% ipython --no-banner

In [1]: import numpy as np

In [2]: np.set_printoptions(precision=2, suppress=True, linewidth=100, legacy="1.25")

In [3]: K = np.array([[1.0, 0.9, 0.81], [0.9, 1.0, 0.9], [0.81, 0.9, 1.0]])

In [4]: # symmetric, so the eigenvalues are real

In [5]: L = np.linalg.cholesky(K)

In [6]: L @ L.T
Out[6]: 
array([[1.  , 0.9 , 0.81],
       [0.9 , 1.  , 0.9 ],
       [0.81, 0.9 , 1.  ]])

In [7]: np.round(np.prod(np.diag(L)) ** 2, 2), np.round(np.linalg.det(K), 2)
Out[7]: (0.04, 0.04)

In [8]: vec = np.array([2, 2, 3])

In [9]: rhs = K @ vec

In [10]: rhs
Out[10]: array([6.23, 6.5 , 6.42])

In [11]: np.linalg.solve(K, rhs)
Out[11]: array([2., 2., 3.])

In [12]: print(np.linalg.solve(K, K[:, 0]))
[1. 0. 0.]

In [13]: U, s, vt = np.linalg.svd(K)

In [14]: s
Out[14]: array([2.74, 0.19, 0.07])

In [15]: M2 = U[:, :1] @ np.diag(s[:1]) @ vt[:1]

In [16]: print(np.linalg.matrix_rank(K, rtol=0.05))
2

In [17]: np.round(np.linalg.norm(K - M2) / np.linalg.norm(K), 2)
Out[17]: 0.07

In [18]: M2
Out[18]: 
array([[0.89, 0.92, 0.89],
       [0.92, 0.95, 0.92],
       [0.89, 0.92, 0.89]])

In [19]: np.linalg.matrix_rank(M2)
Out[19]: 1

In [20]: np.round(np.abs(K - M2).max(), 2)
Out[20]: 0.11

In [21]: round(np.linalg.det(K), 2)
Out[21]: 0.04

In [22]: np.allclose(K @ K.T, K.T @ K)
Out[22]: True

In [23]: print(round(float(np.abs(np.linalg.eigvals(K)).max()), 2))
2.74

In [24]: w, vecs = np.linalg.eig(K)

In [25]: np.round(np.sort(np.linalg.eigvals(K @ K)), 2) + 0
Out[25]: array([0.  , 0.04, 7.51])

In [26]: print(np.sort(np.linalg.eigvals(np.linalg.inv(K))))
[ 0.36  5.26 14.42]

In [27]: np.sort(np.linalg.eigvals(K.T))
Out[27]: array([0.07, 0.19, 2.74])

In [28]: round(float(np.prod(w)), 2)
Out[28]: 0.04

In [29]: print(w)
[2.74 0.19 0.07]

In [30]: A = np.load("test3.npy")

In [31]: A
Out[31]: 
array([[ 4,  5,  6,  7,  8,  9],
       [10, 11, 12, 13, 14, 15]])

In [32]: M2 = A[0, 0] * A[1:] - np.outer(A[1:, 0], A[0])

In [33]: print(M2)
[[  0  -6 -12 -18 -24 -30]]

In [34]: np.flatnonzero(~M2.round(6).any(axis=1))
Out[34]: array([], dtype=int64)

In [35]: round(float(np.linalg.norm(A, 2) / np.linalg.norm(A)), 2)
Out[35]: 1.0

In [36]: np.linalg.cond(A) > 100
Out[36]: False

In [37]: U, s, vt = np.linalg.svd(A)

In [38]: s
Out[38]: array([34.97,  1.76])

In [39]: print(np.argmax(s[:-1] / (s[1:] + 1e-6)) + 1)
1

In [40]: M2 = U[:, :1] @ np.diag(s[:1]) @ vt[:1]

In [41]: M2
Out[41]: 
array([[ 5.02,  5.65,  6.29,  6.92,  7.55,  8.19],
       [ 9.46, 10.65, 11.85, 13.04, 14.24, 15.43]])

In [42]: print(np.linalg.matrix_rank(M2))
1

In [43]: round(np.linalg.norm(A - M2) / np.linalg.norm(A), 2)
Out[43]: 0.05

In [44]: round(float(np.linalg.norm(A)), 2)
Out[44]: 35.01

In [45]: np.linalg.svd(A, compute_uv=False)
Out[45]: array([34.97,  1.76])

In [46]: A.sum(axis=1)
Out[46]: array([39, 75])

In [47]: print(np.abs(A).max())
15

In [48]: np.unravel_index(np.abs(A).argmax(), A.shape)
Out[48]: (1, 5)

In [49]: np.count_nonzero(A)
Out[49]: 12

In [50]: A - A[0]
Out[50]: 
array([[0, 0, 0, 0, 0, 0],
       [6, 6, 6, 6, 6, 6]])

In [51]: A.mean(axis=0)
Out[51]: array([ 7.,  8.,  9., 10., 11., 12.])

In [52]: vec = np.array([8, 6, 5, 6, 2, 3])

In [53]: a = np.maximum(A @ vec, 0)

In [54]: np.maximum(A @ (3 * vec), 0)
Out[54]: array([ 531, 1071])

In [55]: A * (a > 1e-9)[:, None]
Out[55]: 
array([[ 4,  5,  6,  7,  8,  9],
       [10, 11, 12, 13, 14, 15]])

In [56]: print(np.tanh(A @ vec))
[1. 1.]

In [57]: a
Out[57]: array([177, 357])

In [58]: A.T @ a
Out[58]: array([4278, 4812, 5346, 5880, 6414, 6948])

In [59]: data = np.load("a.npy")

In [60]: data
Out[60]: 
array([[ 0,  0,  0,  0],
       [ 0,  0,  0,  0],
       [ 0,  0,  9,  9],
       [ 0,  0,  9, 13]])

In [61]: np.round(np.trace(np.linalg.pinv(data) @ data), 2)
Out[61]: 2.0

In [62]: np.abs(np.diag(np.linalg.qr(data)[1])) > 1e-9
Out[62]: array([False, False,  True,  True])

In [63]: arr = np.array([[1, -2, 4, -8], [1, -1, 1, -1], [1, 0, 0, 0]])

In [64]: # row 0 dominates

In [65]: u, g = arr[0], arr[1]

In [66]: print(u @ g)
15

In [67]: p = (u @ g) / (u @ u) * u

In [68]: print(p)
[ 0.18 -0.35  0.71 -1.41]

In [69]: g - p
Out[69]: array([ 0.82, -0.65,  0.29,  0.41])

In [70]: print(round((g - p) @ u, 2))
-0.0

In [71]: np.linalg.matrix_rank(np.outer(u, g))
Out[71]: 1

In [72]: print(np.outer(u, g))
[[ 1 -1  1 -1]
 [-2  2 -2  2]
 [ 4 -4  4 -4]
 [-8  8 -8  8]]

In [73]: print(np.round(np.linalg.norm(u + g) ** 2 + np.linalg.norm(u - g) ** 2, 2))
178.0

In [74]: round(np.linalg.norm(arr) ** 2 / np.linalg.norm(arr, 2) ** 2, 2)
Out[74]: 1.03

In [75]: np.linalg.norm(arr, axis=1).argmax()
Out[75]: 0

In [76]: print(np.linalg.norm(arr, axis=1))
[9.22 2.   1.  ]

In [77]: round(float(np.linalg.norm(arr, "nuc")), 2)
Out[77]: 11.34

In [78]: print(round(float(np.linalg.norm(arr[0] - arr[2])), 2))
9.17

In [79]: np.round(np.linalg.norm(arr, 2), 2)
Out[79]: 9.37

In [80]: feats = np.load("case13.npy")

In [81]: feats
Out[81]: 
array([[ 1,  0,  0],
       [ 3, -1,  1],
       [ 0,  0,  0],
       [-1,  1, -1],
       [-3,  2, -2],
       [-3,  1, -1]])

In [82]: # looks like rank 2

In [83]: np.round(feats @ np.linalg.pinv(feats) @ feats, 2) + 0
Out[83]: 
array([[ 1.,  0.,  0.],
       [ 3., -1.,  1.],
       [ 0.,  0.,  0.],
       [-1.,  1., -1.],
       [-3.,  2., -2.],
       [-3.,  1., -1.]])

In [84]: np.unique(feats.round(6), axis=0).shape
Out[84]: (6, 3)

In [85]: print(np.round(np.trace(np.linalg.pinv(feats) @ feats), 2))
2.0

In [86]: np.allclose(feats[:-1].T @ np.linalg.lstsq(feats[:-1].T, feats[-1])[0], feats[-1])
Out[86]: True

In [87]: U, s, vt = np.linalg.svd(feats)

In [88]: vecs = vt[:(s > 1e-8).sum()]

In [89]: rng = np.random.default_rng(9449)

In [90]: vec = feats[3] + -3 * feats[2] + rng.integers(2) * np.eye(3)[2]

In [91]: vec
Out[91]: array([-1.,  1.,  0.])

In [92]: np.round(vecs.T @ vecs, 2) + 0
Out[92]: 
array([[ 1. ,  0. ,  0. ],
       [ 0. ,  0.5, -0.5],
       [ 0. , -0.5,  0.5]])

In [93]: np.diag(vecs.T @ vecs)
Out[93]: array([1. , 0.5, 0.5])

In [94]: M2 = feats + rng.integers(-2, 3, (6, 2)) @ rng.integers(-2, 3, (2, 3))

In [95]: M2
Out[95]: 
array([[-3,  2,  4],
       [ 5, -3,  1],
       [-4,  1,  6],
       [-7,  3,  7],
       [-3,  3, -4],
       [ 0, -1, -3]])

In [96]: np.round(np.linalg.svd(M2 - feats, compute_uv=False), 2) + 0
Out[96]: array([14.49,  3.6 ,  0.  ])

In [97]: print(np.abs(M2 - feats).sum(axis=1))
[10  4 11 16  3  7]

In [98]: M2 - feats
Out[98]: 
array([[-4,  2,  4],
       [ 2, -2,  0],
       [-4,  1,  6],
       [-6,  2,  8],
       [ 0,  1, -2],
       [ 3, -2, -2]])

In [99]: print(np.linalg.matrix_rank(M2 - feats, tol=1e-8))
2

In [100]: vec = np.array([2, -2, -2])

In [101]: rhs = M2 @ vec

In [102]: np.linalg.solve(M2.T @ M2, M2.T @ rhs)
Out[102]: array([ 2., -2., -2.])

In [103]: np.round(np.linalg.pinv(M2) @ M2, 2) + 0
Out[103]: 
array([[1., 0., 0.],
       [0., 1., 0.],
       [0., 0., 1.]])

In [104]: rhs = rhs + 0.02 * rng.normal(size=6)

In [105]: print(rhs)
[-17.99  13.98 -21.98 -34.05  -4.     8.03]

In [106]: b, *_ = np.linalg.lstsq(M2, rhs)

In [107]: round(float(np.linalg.norm(rhs - M2 @ b)), 2)
Out[107]: 0.06

In [108]: print(np.round(M2.T @ (rhs - M2 @ b), 2) + 0)
[0. 0. 0.]

In [109]: mat = np.load("data.npy")

In [110]: mat
Out[110]: 
array([[ 0,  0,  0,  0],
       [-5,  0,  0,  0],
       [ 0,  0,  0,  0],
       [ 0,  0,  0,  0]])

In [111]: # rank 1

In [112]: vec = np.array([1, 0, 0, 1, 1, 0])

In [113]: print(A @ np.ones(6))
[39. 75.]

In [114]: print(np.linalg.norm(A @ vec) <= np.linalg.norm(A, 2) * np.linalg.norm(vec) + 1e-9)
True

In [115]: (A @ vec).argmax()
Out[115]: 1

In [116]: A @ (2 * vec)
Out[116]: array([38, 74])

In [117]: (A * vec).sum(axis=1)
Out[117]: array([19, 37])

In [118]: A @ vec
Out[118]: array([19, 37])

In [119]: np.sign((A @ vec).round(6))
Out[119]: array([1, 1])

In [120]: A * vec
Out[120]: 
array([[ 4,  0,  0,  7,  8,  0],
       [10,  0,  0, 13, 14,  0]])

In [121]: U, s, vt = np.linalg.svd(mat)

In [122]: s
Out[122]: array([5., 0., 0., 0.])

In [123]: np.argmax(s[:-1] / (s[1:] + 1e-6)) + 1
Out[123]: 1

In [124]: M2 = U[:, :1] @ np.diag(s[:1]) @ vt[:1]

In [125]: round(float(np.linalg.norm(mat - M2) / np.linalg.norm(mat)), 2)
Out[125]: 0.0

In [126]: labels = rng.permutation(4)

In [127]: print(labels)
[1 2 0 3]

In [128]: M2 = mat[labels][:, labels]

In [129]: np.trace(M2)
Out[129]: 0

In [130]: round(float(np.linalg.det(M2)), 2), np.round(np.linalg.det(mat[labels]), 2)
Out[130]: (0.0, 0.0)

In [131]: np.sort(np.abs(np.linalg.eigvals(M2)))
Out[131]: array([0., 0., 0., 0.])

In [132]: M2
Out[132]: 
array([[ 0,  0, -5,  0],
       [ 0,  0,  0,  0],
       [ 0,  0,  0,  0],
       [ 0,  0,  0,  0]])

In [133]: np.diag(M2)
Out[133]: array([0, 0, 0, 0])

In [134]: np.linalg.matrix_rank(mat - mat[0, 0] * np.eye(4))
Out[134]: 1

In [135]: np.prod(np.diag(mat)), round(float(np.linalg.det(mat)), 2)
Out[135]: (0, 0.0)

In [136]: r = np.linalg.matrix_rank(mat)

In [137]: r
Out[137]: 1

In [138]: null = np.linalg.svd(mat)[2][r:].T

In [139]: null.shape
Out[139]: (4, 3)

In [140]: [int(np.linalg.matrix_rank(mat[:i])) for i in range(1, len(mat) + 1)]
Out[140]: [0, 1, 1, 1]

In [141]: null @ null.T
Out[141]: 
array([[0., 0., 0., 0.],
       [0., 1., 0., 0.],
       [0., 0., 1., 0.],
       [0., 0., 0., 1.]])

In [142]: J = np.load("x.npy")

In [143]: print(J)
[[-14.99   9.07  -2.96  11.97   3.13  14.8 ]
 [-11.94   5.92  -2.11  10.98   0.99  12.15]
 [  0.    -0.09  -0.1    0.05  -0.09   0.01]]

In [144]: U, s, vt = np.linalg.svd(J)

In [145]: s
Out[145]: array([33.69,  1.94,  0.12])

In [146]: print(np.argmax(s[:-1] / (s[1:] + 1e-6)) + 1)
1

In [147]: M2 = U[:, :1] @ np.diag(s[:1]) @ vt[:1]

In [148]: np.round(np.abs(J - M2).max(), 2)
Out[148]: 0.93

In [149]: np.linalg.matrix_rank(M2)
Out[149]: 1

In [150]: print(round(float(np.linalg.norm(J - M2) / np.linalg.norm(J)), 2))
0.06

In [151]: np.linalg.matrix_rank(J, rtol=0.05)
Out[151]: 2
